$ python3 -q
>>> import numpy as np
>>> from numpy import linalg as LA
>>> np.set_printoptions(suppress=True, linewidth=160)
>>> K = np.vander(np.arange(9) - 3, 4, increasing=True)
>>> K
array([[  1,  -3,   9, -27],
       [  1,  -2,   4,  -8],
       [  1,  -1,   1,  -1],
       [  1,   0,   0,   0],
       [  1,   1,   1,   1],
       [  1,   2,   4,   8],
       [  1,   3,   9,  27],
       [  1,   4,  16,  64],
       [  1,   5,  25, 125]])
>>> # column 3 dominates
>>> x0 = np.array([2, 1, -4, 4])
>>> y = K @ x0
>>> c, lr = np.zeros(4), 1 / LA.norm(K, 2) ** 2
>>> for i in range(30):
...     c -= lr * K.T @ (K @ c - y)
...     if i % 10 == 0: print(i, round(LA.norm(K @ c - y), 2))
... 
0 72.35
10 64.2
20 56.98
>>> np.round(LA.cond(K), 2)
np.float64(85.41)
>>> Y = K[0, 0] * K[1:] - np.outer(K[1:, 0], K[0])
>>> Y
array([[  0,   1,  -5,  19],
       [  0,   2,  -8,  26],
       [  0,   3,  -9,  27],
       [  0,   4,  -8,  28],
       [  0,   5,  -5,  35],
       [  0,   6,   0,  54],
       [  0,   7,   7,  91],
       [  0,   8,  16, 152]])
>>> np.flatnonzero(~Y.round(6).any(axis=1))
array([], dtype=int64)
>>> rng = np.random.default_rng(784826)
>>> z = rng.permutation(4)
>>> Y = K[:, z] * rng.choice([-1, 1], 4)
>>> Y
array([[ -1, -27,   3,  -9],
       [ -1,  -8,   2,  -4],
       [ -1,  -1,   1,  -1],
       [ -1,   0,   0,   0],
       [ -1,   1,  -1,  -1],
       [ -1,   8,  -2,  -4],
       [ -1,  27,  -3,  -9],
       [ -1,  64,  -4, -16],
       [ -1, 125,  -5, -25]])
>>> left, _, Vt = LA.svd(K.T @ Y)
>>> np.round(left @ Vt, 2) + 0
array([[-1.,  0.,  0.,  0.],
       [ 0.,  0., -1.,  0.],
       [ 0.,  0.,  0., -1.],
       [ 0.,  1.,  0.,  0.]])
>>> left, sig, Vt = LA.svd(Y, full_matrices=False)
>>> round(float(np.sqrt((sig ** 2).sum())), 2), np.round(LA.norm(Y), 2)
(149.88, np.float64(149.88))
>>> np.round(sig / sig[0], 2)
array([1.  , 0.11, 0.02, 0.01])
>>> np.round(left.T @ Y @ Vt.T, 2) + 0
array([[148.94,   0.  ,   0.  ,   0.  ],
       [  0.  ,  16.28,   0.  ,   0.  ],
       [  0.  ,   0.  ,   3.64,   0.  ],
       [  0.  ,   0.  ,   0.  ,   1.74]])
>>> left.shape, sig.shape, Vt.shape
((9, 4), (4,), (4, 4))
>>> np.round(left.T @ left, 2) + 0
array([[1., 0., 0., 0.],
       [0., 1., 0., 0.],
       [0., 0., 1., 0.],
       [0., 0., 0., 1.]])
>>> sig.round(2)
array([148.94,  16.28,   3.64,   1.74])
>>> np.round(Vt @ Vt.T, 2) + 0
array([[1., 0., 0., 0.],
       [0., 1., 0., 0.],
       [0., 0., 1., 0.],
       [0., 0., 0., 1.]])
>>> E = np.loadtxt("data.csv", delimiter=",")
>>> E
array([[6., 6., 6., 6.],
       [3., 3., 3., 3.],
       [0., 0., 0., 0.],
       [0., 0., 0., 0.]])
>>> # rows and columns are dependent
>>> round(LA.det(E.T), 2)
np.float64(0.0)
>>> round(float(LA.eigvals(E).sum().real), 2)
9.0
>>> np.einsum("ij,ji->", E, E)
np.float64(81.0)
>>> Y = np.array([[1, -2, -1], [-1, 0, 0]])
>>> basis = np.kron(Y, E)
>>> basis
array([[  6.,   6.,   6.,   6., -12., -12., -12., -12.,  -6.,  -6.,  -6.,  -6.],
       [  3.,   3.,   3.,   3.,  -6.,  -6.,  -6.,  -6.,  -3.,  -3.,  -3.,  -3.],
       [  0.,   0.,   0.,   0.,  -0.,  -0.,  -0.,  -0.,  -0.,  -0.,  -0.,  -0.],
       [  0.,   0.,   0.,   0.,  -0.,  -0.,  -0.,  -0.,  -0.,  -0.,  -0.,  -0.],
       [ -6.,  -6.,  -6.,  -6.,   0.,   0.,   0.,   0.,   0.,   0.,   0.,   0.],
       [ -3.,  -3.,  -3.,  -3.,   0.,   0.,   0.,   0.,   0.,   0.,   0.,   0.],
       [ -0.,  -0.,  -0.,  -0.,   0.,   0.,   0.,   0.,   0.,   0.,   0.,   0.],
       [ -0.,  -0.,  -0.,  -0.,   0.,   0.,   0.,   0.,   0.,   0.,   0.,   0.]])
>>> np.round(LA.norm(basis, 2), 2), np.round(LA.norm(Y, 2) * LA.norm(E, 2), 2)
(np.float64(33.39), np.float64(33.39))
>>> left, sig, Vt = LA.svd(E)
>>> sig.round(2) + 0
array([13.42,  0.  ,  0.  ,  0.  ])
>>> Y = left[:, :1] @ np.diag(sig[:1]) @ Vt[:1]
>>> np.round(np.abs(E - Y).max(), 2)
np.float64(0.0)
>>> LA.matrix_rank(E, rtol=0.05)
np.int64(1)
>>> round(LA.norm(E - Y) / LA.norm(E), 2)
np.float64(0.0)
>>> round(float(LA.norm(E, 2) / LA.norm(E)), 2)
1.0
>>> [round(float(x), 2) for x in LA.svd(E, compute_uv=False)[:3]]
[13.42, 0.0, 0.0]
>>> np.argsort(-LA.norm(E, axis=0).round(6), kind="stable")[:3]
array([0, 1, 2])
>>> rank = LA.matrix_rank(E)
>>> rank
np.int64(1)
>>> null = LA.svd(E)[2][rank:].T
>>> null.shape
(4, 3)
>>> X = np.load("run17.npy")
>>> X
array([[-2, -2,  2, -1,  4, -1, -1,  1, -2,  5],
       [-4,  2,  3, -2, -5, -3,  4, -2, -5, -3],
       [ 5,  3, 60, -3, -2,  2, -2,  1, -2, -5],
       [ 2,  5,  5, 24,  2,  2, -2, -3,  0, -1],
       [-5, -3,  2,  3, 40,  4, -4,  1,  5,  0],
       [ 5, -5, -3,  1, -4, 17, -1,  5, -3,  5],
       [-4,  0, -3,  4,  4,  1, 19, -5,  3,  0],
       [ 2,  1,  1,  2,  2, -2, -5, 42,  2,  2],
       [ 1, -5,  3,  2,  5, -4,  5, -4, 39, -2],
       [-4,  3, -3,  3,  4,  0,  5,  2, -1, 56]])
>>> u = np.array([0, 3, 1])
>>> np.array([np.convolve(row, u, "same") for row in X])
array([[ -6,  -8,   4,  -1,  11,   1,  -4,   2,  -5,  13],
       [-12,   2,  11,  -3, -17, -14,   9,  -2, -17, -14],
       [ 15,  14, 183,  51,  -9,   4,  -4,   1,  -5, -17],
       [  6,  17,  20,  77,  30,   8,  -4, -11,  -3,  -3],
       [-15, -14,   3,  11, 123,  52,  -8,  -1,  16,   5],
       [ 15, -10, -14,   0, -11,  47,  14,  14,  -4,  12],
       [-12,  -4,  -9,   9,  16,   7,  58,   4,   4,   3],
       [  6,   5,   4,   7,   8,  -4, -17, 121,  48,   8],
       [  3, -14,   4,   9,  17,  -7,  11,  -7, 113,  33],
       [-12,   5,  -6,   6,  15,   4,  15,  11,  -1, 167]])
>>> np.cross(X[0, :3], X[5, :3])
array([16,  4, 20])
>>> np.polyval(u, X[0])
array([-5, -5,  7, -2, 13, -2, -2,  4, -5, 16])
>>> Y = X / LA.norm(X, axis=1, keepdims=True)
>>> G = Y @ Y.T
>>> np.argwhere(np.triu(np.abs(G) > 0.95, 1))
array([], shape=(0, 2), dtype=int64)
>>> np.round(LA.norm(Y, axis=1), 2)
array([1., 1., 1., 1., 1., 1., 1., 1., 1., 1.])
>>> G[3].round(2) + 0
array([-0.14, -0.16,  0.17,  1.  ,  0.14,  0.  ,  0.11, -0.05,  0.04,  0.  ])
>>> (np.abs(G) > 0.9).astype(int)
array([[1, 0, 0, 0, 0, 0, 0, 0, 0, 0],
       [0, 1, 0, 0, 0, 0, 0, 0, 0, 0],
       [0, 0, 1, 0, 0, 0, 0, 0, 0, 0],
       [0, 0, 0, 1, 0, 0, 0, 0, 0, 0],
       [0, 0, 0, 0, 1, 0, 0, 0, 0, 0],
       [0, 0, 0, 0, 0, 1, 0, 0, 0, 0],
       [0, 0, 0, 0, 0, 0, 1, 0, 0, 0],
       [0, 0, 0, 0, 0, 0, 0, 1, 0, 0],
       [0, 0, 0, 0, 0, 0, 0, 0, 1, 0],
       [0, 0, 0, 0, 0, 0, 0, 0, 0, 1]])
>>> (G - 2 * np.eye(10)).round(6).argmax(axis=1)
array([9, 2, 1, 2, 0, 9, 8, 5, 6, 0])
>>> x0 = np.array([3, 0, 1, 2, 1, 3, 2, 2, 1, 1])
>>> y = X @ x0
>>> y
array([ -2, -31,  64,  56,  44,  71,  31,  85,  42,  64])
>>> np.round(LA.solve(X.T, X[7]), 2) + 0
array([0., 0., 0., 0., 0., 0., 0., 1., 0., 0.])
>>> np.round(LA.solve(X, y), 2) + 0
array([3., 0., 1., 2., 1., 3., 2., 2., 1., 1.])
>>> z = rng.permutation(10)
>>> Y = X[:, z] * rng.choice([-1, 1], 10)
>>> Y
array([[  1,   2,   1,   1,   5,  -4,   2,   2,   1,  -2],
       [ -4,   3,   2,   3,  -3,   5,   5,   4,  -2,   2],
       [  2,  60,   3,  -2,  -5,   2,   2,  -5,   1,   3],
       [  2,   5, -24,  -2,  -1,  -2,   0,  -2,  -3,   5],
       [  4,   2,  -3,  -4,   0, -40,  -5,   5,   1,  -3],
       [  1,  -3,  -1, -17,   5,   4,   3,  -5,   5,  -5],
       [-19,  -3,  -4,  -1,   0,  -4,  -3,   4,  -5,   0],
       [  5,   1,  -2,   2,   2,  -2,  -2,  -2,  42,   1],
       [ -5,   3,  -2,   4,  -2,  -5, -39,  -1,  -4,  -5],
       [ -5,  -3,  -3,   0,  56,  -4,   1,   4,   2,   3]])
>>> left, _, Vt = LA.svd(X.T @ Y)
>>> np.round(left @ Vt, 2) + 0
array([[ 0.,  0.,  0.,  0.,  0.,  0.,  0., -1.,  0.,  0.],
       [ 0.,  0.,  0.,  0.,  0.,  0.,  0.,  0.,  0.,  1.],
       [ 0.,  1.,  0.,  0.,  0.,  0.,  0.,  0.,  0.,  0.],
       [ 0.,  0., -1.,  0.,  0.,  0.,  0.,  0.,  0.,  0.],
       [ 0.,  0.,  0.,  0.,  0., -1.,  0.,  0.,  0.,  0.],
       [ 0.,  0.,  0., -1.,  0.,  0.,  0.,  0.,  0.,  0.],
       [-1.,  0.,  0.,  0.,  0.,  0.,  0.,  0.,  0.,  0.],
       [ 0.,  0.,  0.,  0.,  0.,  0.,  0.,  0.,  1.,  0.],
       [ 0.,  0.,  0.,  0.,  0.,  0., -1.,  0.,  0.,  0.],
       [ 0.,  0.,  0.,  0.,  1.,  0.,  0.,  0.,  0.,  0.]])
>>> def softmax(z):
...     e = np.exp(z - z.max(axis=-1, keepdims=True))
...     return e / e.sum(axis=-1, keepdims=True)
... 
>>> np.round(softmax(Y).sum(axis=1), 2)
array([1., 1., 1., 1., 1., 1., 1., 1., 1., 1.])
>>> np.round(softmax(Y[3] + -3), 2) + 0
array([0.02, 0.48, 0.  , 0.  , 0.  , 0.  , 0.  , 0.  , 0.  , 0.48])
>>> att = Y @ Y.T / np.sqrt(10)
>>> np.round(softmax(att + np.triu(np.full(att.shape, -np.inf), 1)), 2) + 0
array([[1., 0., 0., 0., 0., 0., 0., 0., 0., 0.],
       [0., 1., 0., 0., 0., 0., 0., 0., 0., 0.],
       [0., 0., 1., 0., 0., 0., 0., 0., 0., 0.],
       [0., 0., 0., 1., 0., 0., 0., 0., 0., 0.],
       [0., 0., 0., 0., 1., 0., 0., 0., 0., 0.],
       [0., 0., 0., 0., 0., 1., 0., 0., 0., 0.],
       [0., 0., 0., 0., 0., 0., 1., 0., 0., 0.],
       [0., 0., 0., 0., 0., 0., 0., 1., 0., 0.],
       [0., 0., 0., 0., 0., 0., 0., 0., 1., 0.],
       [0., 0., 0., 0., 0., 0., 0., 0., 0., 1.]])
>>> np.round(softmax(att)[3] @ Y, 2) + 0
array([  2.,   5., -24.,  -2.,  -1.,  -2.,   0.,  -2.,  -3.,   5.])
>>> feats = np.array([[0, 0, 16, -4], [0, 0, -14, 2], [8, -2, 16, -4], [-7, 1, -14, 2]])
>>> u = np.array([1, 1, -2, -1])
>>> Y = feats + np.outer(u, np.eye(4)[0])
>>> LA.matrix_rank(Y - feats)
np.int64(1)
>>> round(LA.det(Y) / LA.det(feats), 2), np.round(1 + LA.solve(feats, u)[0], 2)
(np.float64(2.17), np.float64(2.17))
>>> proj = np.triu(np.array([[4, 3, 4, 7], [8, 0, 5, 2], [5, 7, 7, 2], [8, 0, 2, 0]]), 1) + np.eye(4)
>>> Y = proj @ feats @ LA.inv(proj)
>>> proj @ feats - feats @ proj
array([[-17.,  -1., -76., -28.],
       [ 26.,  -8.,  52.,  12.],
       [-14., -22., -50., -80.],
       [  0.,  21.,  23.,  75.]])
>>> np.round(LA.det(Y), 2)
np.float64(144.0)
>>> Y
array([[ -17.,   50., -242.,  503.],
       [  26.,  -86.,  364., -752.],
       [  -6.,   18.,  -78.,  162.],
       [  -7.,   22.,  -96.,  199.]])
>>> Y = np.array([[3, 5], [-5, 5]])
>>> basis = np.kron(Y, feats)
>>> LA.matrix_rank(basis)
np.int64(8)
>>> round(float(LA.norm(basis, 2)), 2), np.round(LA.norm(Y, 2) * LA.norm(feats, 2), 2)
(234.58, np.float64(234.58))
>>> basis.shape
(8, 8)
>>> W0 = np.loadtxt("m.csv", delimiter=",")
>>> W0
array([[0., 3., 2., 9., 2.],
       [3., 0., 3., 2., 9.],
       [2., 3., 0., 3., 2.],
       [9., 2., 3., 0., 3.],
       [2., 9., 2., 3., 0.]])
>>> u = np.array([-3, 5, 8, -7, 6])
>>> Y = W0 + np.outer(u, np.eye(5)[0])
>>> LA.matrix_rank(Y - W0)
np.int64(1)
>>> np.round(LA.det(Y) / LA.det(W0), 2), round(1 + LA.solve(W0, u)[0], 2)
(np.float64(0.51), np.float64(0.51))
>>> Y
array([[-3.,  3.,  2.,  9.,  2.],
       [ 8.,  0.,  3.,  2.,  9.],
       [10.,  3.,  0.,  3.,  2.],
       [ 2.,  2.,  3.,  0.,  3.],
       [ 8.,  9.,  2.,  3.,  0.]])
